>>> import numpy as np
>>> np.set_printoptions(precision=2, suppress=True, linewidth=160)
>>> def tidy(a):
...     return np.round(a, 2) + 0
... 
>>> arr = np.load("out10.npy")
>>> print(arr)
[[-5.29  6.46 -1.39]
 [ 6.46  3.21  1.28]
 [-1.39  1.28  6.09]]
>>> ev, evecs = np.linalg.eigh(arr)
>>> print(tidy(ev))
[-9.  6.  7.]
>>> print((ev > 1e-8).sum(), (ev < -1e-8).sum())
2 1
>>> print(tidy(evecs.T @ evecs))
[[1. 0. 0.]
 [0. 1. 0.]
 [0. 0. 1.]]
>>> print(tidy(np.abs(evecs[:, -1])))
[0.34 0.76 0.55]
>>> print(tidy(np.linalg.eigvalsh(arr @ arr)))
[36.02 49.05 80.91]
>>> print(tidy(np.linalg.svd(arr, compute_uv=False)))
[9. 7. 6.]
>>> P = np.triu(np.array([[0, -5, 2], [0, 4, -3], [4, 0, 2]]), 1) + np.eye(3)
>>> Y = P @ arr @ np.linalg.inv(P)
>>> print(tidy(np.poly(Y)))
[  1.    -4.01 -74.95 378.08]
>>> print(tidy(np.trace(Y)), np.trace(arr))
4.01 4.01
>>> print(tidy(np.linalg.det(Y)))
-378.08
>>> print(tidy(Y))
[[ -40.37 -208.88 -541.51]
 [  10.63   52.52  119.31]
 [  -1.39   -5.67   -8.14]]
>>> print(tidy(P @ arr - arr @ P))
[[-35.08 -39.94  35.74]
 [  4.17  28.46 -21.56]
 [  0.    -6.95   6.62]]
>>> ev, evecs = np.linalg.eig(arr)
>>> print(tidy(arr @ evecs[:, 0] - ev[0] * evecs[:, 0]))
[0. 0. 0.]
>>> Y = np.linalg.inv(arr)
>>> print(tidy(np.linalg.cond(arr)))
1.5
>>> print(tidy(np.linalg.det(arr) * Y))
[[ 17.91 -41.12  12.73]
 [-41.12 -34.15  -2.21]
 [ 12.73  -2.21 -58.71]]
>>> print(tidy(arr @ Y))
[[1. 0. 0.]
 [0. 1. 0.]
 [0. 0. 1.]]
>>> print(tidy(np.linalg.inv(Y)))
[[-5.29  6.46 -1.39]
 [ 6.46  3.21  1.28]
 [-1.39  1.28  6.09]]
>>> print(tidy(np.linalg.slogdet(arr)[0]))
-1.0
